$ python -q
>>> import numpy as np
>>> from numpy import linalg as LA
>>> np.set_printoptions(precision=3, suppress=True, linewidth=120, sign=" ")
>>> r0 = np.array([0, 8, 9, 7, 9, 9, 9, 4, 7, 4, 8, 0, 1]) + 0.5
>>> J = np.eye(13) - 2 * np.outer(r0, r0) / (r0 @ r0)
>>> print(J)
[[ 0.999 -0.013 -0.014 -0.011 -0.014 -0.014 -0.014 -0.007 -0.011 -0.007 -0.013 -0.001 -0.002]
 [-0.013  0.781 -0.244 -0.193 -0.244 -0.244 -0.244 -0.116 -0.193 -0.116 -0.219 -0.013 -0.039]
 [-0.014 -0.244  0.727 -0.216 -0.273 -0.273 -0.273 -0.129 -0.216 -0.129 -0.244 -0.014 -0.043]
 [-0.011 -0.193 -0.216  0.83  -0.216 -0.216 -0.216 -0.102 -0.17  -0.102 -0.193 -0.011 -0.034]
 [-0.014 -0.244 -0.273 -0.216  0.727 -0.273 -0.273 -0.129 -0.216 -0.129 -0.244 -0.014 -0.043]
 [-0.014 -0.244 -0.273 -0.216 -0.273  0.727 -0.273 -0.129 -0.216 -0.129 -0.244 -0.014 -0.043]
 [-0.014 -0.244 -0.273 -0.216 -0.273 -0.273  0.727 -0.129 -0.216 -0.129 -0.244 -0.014 -0.043]
 [-0.007 -0.116 -0.129 -0.102 -0.129 -0.129 -0.129  0.939 -0.102 -0.061 -0.116 -0.007 -0.02 ]
 [-0.011 -0.193 -0.216 -0.17  -0.216 -0.216 -0.216 -0.102  0.83  -0.102 -0.193 -0.011 -0.034]
 [-0.007 -0.116 -0.129 -0.102 -0.129 -0.129 -0.129 -0.061 -0.102  0.939 -0.116 -0.007 -0.02 ]
 [-0.013 -0.219 -0.244 -0.193 -0.244 -0.244 -0.244 -0.116 -0.193 -0.116  0.781 -0.013 -0.039]
 [-0.001 -0.013 -0.014 -0.011 -0.014 -0.014 -0.014 -0.007 -0.011 -0.007 -0.013  0.999 -0.002]
 [-0.002 -0.039 -0.043 -0.034 -0.043 -0.043 -0.043 -0.02  -0.034 -0.02  -0.039 -0.002  0.993]]
>>> Uu, sig, Vt = LA.svd(J, full_matrices=False)
>>> print(sig)
[ 1.  1.  1.  1.  1.  1.  1.  1.  1.  1.  1.  1.  1.]
>>> print(Uu.shape, sig.shape, Vt.shape)
(13, 13) (13,) (13, 13)
>>> print(np.cumsum(sig ** 2) / np.sum(sig ** 2))
[ 0.077  0.154  0.231  0.308  0.385  0.462  0.538  0.615  0.692  0.769  0.846  0.923  1.   ]
>>> vec = np.array([-1, 1, -3, -2, -1, -2, -2, 3, 2, 2, -1, -3, -1])
>>> y = J @ vec
>>> print(y)
[-0.914  2.465 -1.362 -0.707  0.638 -0.362 -0.362  3.776  3.293  2.776  0.465 -2.914 -0.741]
>>> print(LA.solve(J, y))
[-1.  1. -3. -2. -1. -2. -2.  3.  2.  2. -1. -3. -1.]
>>> print(LA.solve(J, y + J[:, 7]))
[-1.  1. -3. -2. -1. -2. -2.  4.  2.  2. -1. -3. -1.]
>>> vec = np.array([4, 3, 4, 1, 0, 2, 5, 4, 4, 5, 1, 4, 3])
>>> y = J @ vec
>>> c, lr = np.zeros(13), 1 / LA.norm(J, 2) ** 2
>>> for i in range(40):
...     c -= lr * J.T @ (J @ c - y)
...     if i % 10 == 0: print(i, round(LA.norm(J @ c - y), 3))
... 
0 0.0
10 0.0
20 0.0
30 0.0
>>> print(np.round(LA.cond(J), 3))
1.0
>>> ev, evecs = LA.eigh(J)
>>> vec = np.array([-4, -6, -3, 7, -9, 2, -1, 1, -2, 2, 7, 3, 3])
>>> print(np.round(vec @ J @ vec, 3))
266.916
>>> print(LA.eigvalsh(J[1:, 1:]))
[-0.999  1.     1.     1.     1.     1.     1.     1.     1.     1.     1.     1.   ]
>>> M2 = np.array([[-2, 1], [3, 1]])
>>> C = np.array([[5, 0], [4, 2]])
>>> K = np.kron(M2, C)
>>> print(K)
[[-10   0   5   0]
 [ -8  -4   4   2]
 [ 15   0   5   0]
 [ 12   6   4   2]]
>>> Uu, sig, Vt = LA.svd(K, full_matrices=False)
>>> print(np.round(Uu.T @ K @ Vt.T, 3) + 0)
[[ 23.63    0.      0.      0.   ]
 [  0.      9.026   0.      0.   ]
 [  0.      0.      5.54    0.   ]
 [  0.      0.      0.      2.116]]
>>> print(np.round(Vt @ Vt.T, 3) + 0)
[[ 1.  0.  0.  0.]
 [ 0.  1.  0.  0.]
 [ 0.  0.  1.  0.]
 [ 0.  0.  0.  1.]]
>>> print(np.abs(Vt[0]))
[ 0.975  0.202  0.088  0.018]
>>> print(np.cumsum(sig ** 2) / np.sum(sig ** 2))
[ 0.827  0.948  0.993  1.   ]
>>> rng = np.random.default_rng(76706)
>>> idx = rng.permutation(4)
>>> print(idx)
[ 0  1  3  2]
>>> M2 = K[idx][:, idx]
>>> print(round(float(LA.det(M2)), 3), round(LA.det(K[idx]), 3))
2500.0 -2500.0
>>> print(np.sort(np.abs(LA.eigvals(M2))))
[  3.583   5.583   8.956  13.956]
>>> E = np.loadtxt("m.csv", delimiter=",")
>>> print(E)
[[ 0. -5.  4. -4.  4.  2.  1. -5.  1.  1.  3. -4. -2.  3.]
 [-3.  8.  2.  0.  0.  0.  5.  3. -5.  4. -1. -5. -4.  3.]
 [ 1. -4. -4.  3.  1.  5. -2. -3. -2.  0. -1.  2.  3. -5.]
 [ 1.  0.  0. -9.  5. -2.  4. -2. -4. -5.  1.  3. -2.  0.]
 [-2. -5.  5. -3. -5.  3.  0.  2.  4.  3.  5.  2. -3.  1.]
 [ 1.  0. -2. -1. -5.  0.  2.  3.  0.  2.  2. -3.  5. -3.]
 [ 0.  0.  2. -2.  4. -1.  6.  1.  0.  2.  4. -3.  4.  5.]
 [-2.  1.  3. -3. -2.  5. -1.  9.  1.  2.  4.  4. -3.  2.]
 [-2.  3. -5.  1.  2.  2. -2.  0.  7. -2. -1. -1.  5.  3.]
 [ 0. -4. -4.  2.  3.  3.  3. -3.  0. -4.  0. -3. -4. -3.]
 [ 3. -3.  5. -3.  1.  5. -2. -3. -1. -3.  3. -4.  5. -4.]
 [ 2.  4. -2.  3.  3. -1. -3.  1.  3.  4. -5.  1.  0. -4.]
 [ 3. -2.  1.  4. -3. -1. -4.  2. -4. -4.  3. -1.  1.  5.]
 [ 5. -2. -3. -4. -1. -5. -5. -4.  1.  1.  1.  3.  0.  0.]]
>>> vec = np.array([2, 1, 2, -3, 3, 1, -1, -3, -2, -3, 2, 3, 2, 0])
>>> y = E @ vec
>>> print(y)
[ 28. -35.  14.  74. -15. -26.  13.  -9.  -7.  -5.  56. -22.   7.  29.]
>>> print(np.round(LA.solve(E, y + E[:, 3]), 3) + 0)
[ 2.  1.  2. -2.  3.  1. -1. -3. -2. -3.  2.  3.  2.  0.]
>>> print(np.round(LA.solve(E, y), 3) + 0)
[ 2.  1.  2. -3.  3.  1. -1. -3. -2. -3.  2.  3.  2.  0.]
>>> vec = np.array([2, 9, 7, 5, -1, 0, -7, 0, 9, -6, -2, -1, -4, 6])
>>> print(np.einsum("ij,j->i", E, vec))
[-21.  17. -94. -79.   0. -77. -45.  29.  81. -53. -25.  47.  55. -15.]
>>> print(E @ (2 * vec))
[ -42.   34. -188. -158.    0. -154.  -90.   58.  162. -106.  -50.   94.  110.  -30.]
>>> print(E @ np.ones(14))
[ -1.   7.  -6. -10.   7.   1.  22.  20.  10. -14.  -1.   6.   0. -13.]
>>> print(E @ np.eye(14)[3])
[-4.  0.  3. -9. -3. -1. -2. -3.  1.  2. -3.  3.  4. -4.]
>>> mat = 0.7 ** np.abs(np.subtract.outer(np.arange(5), np.arange(5)))
>>> print(mat)
[[ 1.     0.7    0.49   0.343  0.24 ]
 [ 0.7    1.     0.7    0.49   0.343]
 [ 0.49   0.7    1.     0.7    0.49 ]
 [ 0.343  0.49   0.7    1.     0.7  ]
 [ 0.24   0.343  0.49   0.7    1.   ]]
>>> # symmetric
>>> Lm = LA.cholesky(mat)
>>> print(Lm @ Lm.T)
[[ 1.     0.7    0.49   0.343  0.24 ]
 [ 0.7    1.     0.7    0.49   0.343]
 [ 0.49   0.7    1.     0.7    0.49 ]
 [ 0.343  0.49   0.7    1.     0.7  ]
 [ 0.24   0.343  0.49   0.7    1.   ]]
>>> print(np.diag(Lm) ** 2)
[ 1.    0.51  0.51  0.51  0.51]
>>> print(Lm)
[[ 1.     0.     0.     0.     0.   ]
 [ 0.7    0.714  0.     0.     0.   ]
 [ 0.49   0.5    0.714  0.     0.   ]
 [ 0.343  0.35   0.5    0.714  0.   ]
 [ 0.24   0.245  0.35   0.5    0.714]]
>>> print(mat / np.sqrt(np.outer(np.diag(mat), np.diag(mat))))
[[ 1.     0.7    0.49   0.343  0.24 ]
 [ 0.7    1.     0.7    0.49   0.343]
 [ 0.49   0.7    1.     0.7    0.49 ]
 [ 0.343  0.49   0.7    1.     0.7  ]
 [ 0.24   0.343  0.49   0.7    1.   ]]
>>> print(np.round(np.prod(np.diag(Lm)) ** 2, 3), np.round(LA.det(mat), 3))
0.068 0.068
>>> print(LA.eigvalsh(mat).min() > 0)
True
>>> ev, evecs = LA.eig(Lm)
>>> print(np.sort(LA.eigvals(Lm.T)))
[ 0.714  0.714  0.714  0.714  1.   ]
>>> print(ev)
[ 0.714  0.714  0.714  0.714  1.   ]
>>> arr = np.loadtxt("arr.csv", delimiter=",")
>>> print(arr)
[[-2.  0. -2.  0.]
 [-1.  2. -1.  2.]
 [-2.  0. -2.  0.]
 [-1.  2. -1.  2.]]
>>> # row 2 repeats row 0
>>> Uu, sig, Vt = LA.svd(arr)
>>> evecs = Vt[:(sig > 1e-8).sum()]
>>> vec = arr[3] + 2 * arr[1] + rng.integers(2) * np.eye(4)[3]
>>> print(vec)
[-3.  6. -3.  6.]
>>> print(np.allclose(evecs.T @ evecs @ vec, vec))
True
>>> print(round(float(LA.norm(vec - evecs.T @ evecs @ vec)), 3))
0.0
>>> print(LA.matrix_rank(np.vstack([arr, vec])))
2
>>> vec = np.array([2, 1, 0, 0])
>>> h1 = np.maximum(arr @ vec, 0)
>>> print(h1)
[ 0.  0.  0.  0.]
>>> print(arr * (h1 > 1e-9)[:, None])
[[-0.  0. -0.  0.]
 [-0.  0. -0.  0.]
 [-0.  0. -0.  0.]
 [-0.  0. -0.  0.]]
>>> print(np.flatnonzero(h1 > 1e-9))
[]
>>> A = np.load("case8.npy")
>>> print(A)
[[ 0.537  8.327  3.563  7.771  7.018  3.231  8.543 -0.13 ]
 [-0.298  7.42   3.565  8.864  4.731  1.211  9.385  0.235]
 [-0.988  9.537  3.832  8.153  4.144  3.859  9.346 -0.371]
 [-0.278  8.656  3.509 10.009  6.818  1.725 10.209  0.94 ]
 [ 0.795  7.374  2.825  9.364  4.769  1.137  8.252 -0.792]
 [ 0.964  8.307  3.749 10.1    5.538  4.095  8.13  -0.454]
 [-0.084  8.205  2.732  9.64   6.311  1.967 10.043 -0.406]
 [-1.25  10.012  3.879  8.891  6.947  2.163  9.811 -0.514]
 [ 0.997  9.409  2.768  8.776  7.009  2.314  7.423  0.45 ]
 [-0.016  9.96   3.497  8.554  6.079  3.825  8.674 -0.538]
 [ 0.011 10.111  4.29   8.325  5.546  4.404  8.868 -0.974]
 [-0.759  9.5    1.992  7.161  5.104  2.726  8.244 -0.259]]
>>> vec = np.array([2, 3, -1, -2, -1, -1, -3, -1])
>>> y = A @ vec
>>> print(LA.solve(A.T @ A, A.T @ y))
[ 2.  3. -1. -2. -1. -1. -3. -1.]
>>> print(y)
[-28.798 -33.961 -29.173 -38.225 -27.711 -30.669 -35.566 -32.154 -22.141 -26.145 -26.165 -21.635]
>>> print(np.round(LA.pinv(A) @ A, 3) + 0)
[[ 1.  0.  0.  0.  0.  0.  0.  0.]
 [ 0.  1.  0.  0.  0.  0.  0.  0.]
 [ 0.  0.  1.  0.  0.  0.  0.  0.]
 [ 0.  0.  0.  1.  0.  0.  0.  0.]
 [ 0.  0.  0.  0.  1.  0.  0.  0.]
 [ 0.  0.  0.  0.  0.  1.  0.  0.]
 [ 0.  0.  0.  0.  0.  0.  1.  0.]
 [ 0.  0.  0.  0.  0.  0.  0.  1.]]
>>> print(LA.lstsq(A, y)[0])
[ 2.  3. -1. -2. -1. -1. -3. -1.]
>>> y = y + 0.02 * rng.normal(size=12)
>>> print(y)
[-28.827 -33.972 -29.206 -38.279 -27.751 -30.693 -35.564 -32.164 -22.121 -26.151 -26.169 -21.659]
>>> c, *_ = LA.lstsq(A, y)
>>> print([round(float(LA.norm(LA.solve(A.T @ A + lam * np.eye(8), A.T @ y))), 2) for lam in (0, 1, 10, 100)])
[5.49, 4.5, 2.78, 1.76]
>>> print(c)
[ 2.     3.006 -0.999 -2.001 -0.995 -1.005 -3.009 -1.009]
>>> print(round(LA.norm(y - A @ c), 3))
0.057
>>> X = np.loadtxt("block18.csv", delimiter=",")
>>> print(X)
[[18.365 10.042  3.397 20.881  3.758  0.732 23.842 16.24  14.099 21.143 17.733 24.315]
 [16.617  9.681  2.161 21.38   2.694  0.102 22.937 15.315 15.117 20.663 17.017 23.395]
 [19.109  9.044  3.326 21.039  2.869 -0.443 23.596 15.456 13.971 19.089 17.461 22.827]
 [17.473  8.686  2.809 21.969  3.554 -0.431 23.107 15.708 14.299 20.533 16.836 24.334]
 [17.935  9.415  3.194 20.896  4.212  0.723 25.343 16.052 14.729 19.7   18.082 23.806]
 [20.211  7.49   2.541 20.617  2.955 -0.708 24.697 17.131 14.889 20.659 19.954 23.704]
 [16.346  8.295  4.003 20.061  3.12  -1.923 24.073 13.743 14.528 22.233 17.472 23.585]
 [17.322  8.337  4.023 21.925  2.776 -0.341 24.642 14.913 15.391 21.271 16.68  23.679]
 [16.65   7.533  3.185 19.884  2.453 -0.319 22.396 16.539 12.915 20.183 16.559 23.128]
 [18.474  7.889  3.619 19.097  2.861  0.21  24.355 15.422 15.835 20.959 17.608 23.185]
 [18.254  8.697  3.054 20.1    1.908 -0.241 25.01  14.294 13.759 21.324 18.763 24.465]
 [18.364  8.227  1.503 21.167  3.061 -1.997 23.624 14.482 15.462 24.16  16.443 24.773]
 [17.621  9.913  1.608 21.692  3.392  0.212 26.531 14.8   13.492 20.615 17.764 23.992]
 [17.582 10.585  3.244 21.289  2.012 -0.564 22.387 15.219 14.342 20.332 16.722 25.722]
 [15.847  7.959  3.384 21.412  1.996 -1.178 22.777 13.025 17.186 21.28  18.744 24.084]
 [17.467  8.375  0.631 21.73   4.058 -1.576 24.782 15.411 14.645 21.393 18.052 24.139]
 [19.179  8.536  2.115 22.265  3.077  0.557 22.553 15.346 14.757 21.469 17.774 23.961]
 [17.345  8.012  3.171 21.674  3.129  0.149 23.551 14.373 16.099 20.268 17.913 26.255]
 [17.746  9.036  2.865 19.198  5.338  0.041 23.418 15.638 14.471 21.842 19.929 23.244]
 [18.777  8.409  2.537 21.157  2.209  0.387 24.568 14.254 12.514 20.582 19.034 25.209]
 [17.898  8.539  1.166 20.193  3.958 -0.807 23.512 13.081 13.611 20.945 18.359 24.839]
 [18.944 10.329  1.221 22.213  2.6    0.07  25.907 12.598 16.534 20.053 17.586 23.846]
 [17.907  8.31   3.878 24.076  1.898 -0.631 22.592 16.583 15.4   20.843 18.45  23.412]
 [16.369  9.899  2.276 22.276  1.209 -0.075 24.492 14.06  14.771 21.831 17.572 22.543]
 [16.363  6.986  2.944 22.021  1.139 -0.812 24.88  16.687 14.324 22.7   17.836 23.785]
 [18.438  8.161  3.572 21.182  2.765  0.305 23.157 15.916 16.835 21.031 17.016 24.267]
 [17.939 10.17   3.27  20.694  0.767  2.261 23.463 14.027 15.206 19.953 17.135 23.914]
 [17.989  7.625  1.986 21.416  2.843 -0.202 25.757 15.633 14.509 21.019 19.549 23.817]
 [16.759  7.01   1.125 20.532  2.059  0.52  25.564 14.39  15.561 22.12  18.286 25.79 ]
 [17.25   8.367  3.241 19.52   3.579 -0.719 24.086 14.381 13.744 23.088 19.428 25.455]
 [17.75   8.694  3.778 20.858  3.671  1.351 23.32  15.453 13.937 21.275 18.762 23.79 ]
 [18.228  8.351  1.409 22.006  2.205  0.523 24.62  15.802 15.849 20.69  16.964 26.312]
 [18.69   9.364  3.923 22.542  1.936  0.35  23.369 12.997 14.498 21.173 17.351 24.483]
 [19.927  8.106  4.206 20.99   4.813  0.589 23.845 14.524 13.293 21.802 18.082 22.399]
 [17.678  9.817  4.56  21.302  2.929  0.38  22.369 15.713 13.035 21.025 17.325 23.09 ]
 [17.887 10.696  2.778 22.198  3.461  0.466 24.389 15.735 15.191 20.399 16.519 24.295]
 [20.002  7.707  6.015 19.923  1.803  0.804 25.45  16.361 15.279 20.955 17.135 24.578]
 [18.307  7.322  4.055 22.569  4.46   0.372 24.4   15.681 15.707 21.684 16.516 23.474]
 [17.205  7.693  3.249 18.968  3.235  1.331 25.098 14.801 15.946 20.598 19.239 22.889]
 [19.62   9.218  3.516 21.995  4.761 -0.809 22.229 15.766 14.632 20.02  17.241 25.57 ]
 [19.246  8.987  2.675 21.576  2.262 -0.778 25.591 14.894 15.475 20.972 18.623 24.623]
 [17.186  9.634  2.174 20.175  2.108 -0.702 24.616 15.381 15.821 21.731 17.597 25.364]
 [15.854  7.818  1.127 21.322  4.059 -0.08  24.171 13.913 14.274 20.744 17.3   23.715]]
>>> M2 = np.c_[X[:, :2] @ np.array([[-5, -5], [3, -2]]), np.array([0, 3, -1, 2, 1, -3, 1, 3, -1, 2, 3, 0, -2, 1, -2, -2, -1, 0, -2, 2, 1, -1, 0, -1, 2, 1, 0, 1, -3, -2, -2, 1, -2, 1, -2, -3, 1, 2, 1, 0, -3, 2, -1])]
>>> print(M2)
[[ -61.699 -111.909    0.   ]
 [ -54.042 -102.447    3.   ]
 [ -68.413 -113.633   -1.   ]
 [ -61.307 -104.737    2.   ]
 [ -61.43  -108.505    1.   ]
 [ -78.585 -116.035   -3.   ]
 [ -56.845  -98.32     1.   ]
 [ -61.599 -103.284    3.   ]
 [ -60.651  -98.316   -1.   ]
 [ -68.703 -108.148    2.   ]
 [ -65.179 -108.664    3.   ]
 [ -67.139 -108.274    0.   ]
 [ -58.366 -107.931   -2.   ]
 [ -56.155 -109.08     1.   ]
 [ -55.358  -95.153   -2.   ]
 [ -62.21  -104.085   -2.   ]
 [ -70.287 -112.967   -1.   ]
 [ -62.689 -102.749    0.   ]
 [ -61.622 -106.802   -2.   ]
 [ -68.658 -110.703    2.   ]
 [ -63.873 -106.568    1.   ]
 [ -63.733 -115.378   -1.   ]
 [ -64.605 -106.155    0.   ]
 [ -52.148 -101.643   -1.   ]
 [ -60.857  -95.787    2.   ]
 [ -67.707 -108.512    1.   ]
 [ -59.185 -110.035    0.   ]
 [ -67.07  -105.195    1.   ]
 [ -62.765  -97.815   -3.   ]
 [ -61.149 -102.984   -2.   ]
 [ -62.668 -106.138   -2.   ]
 [ -66.087 -107.842    1.   ]
 [ -65.358 -112.178   -2.   ]
 [ -75.317 -115.847    1.   ]
 [ -58.939 -108.024   -2.   ]
 [ -57.347 -110.827   -3.   ]
 [ -76.889 -115.424    1.   ]
 [ -69.569 -106.179    2.   ]
 [ -62.946 -101.411    1.   ]
 [ -70.446 -116.536    0.   ]
 [ -69.269 -114.204   -3.   ]
 [ -57.028 -105.198    2.   ]
 [ -55.816  -94.906   -1.   ]]
>>> print(LA.norm(LA.qr(X)[0].T @ M2, axis=0) ** 2 / ((M2 ** 2).sum(axis=0) + 1e-12))
[ 1.     1.     0.154]
>>> print(LA.matrix_rank(np.c_[X, M2]))
13
>>> print(LA.matrix_rank(M2))
3
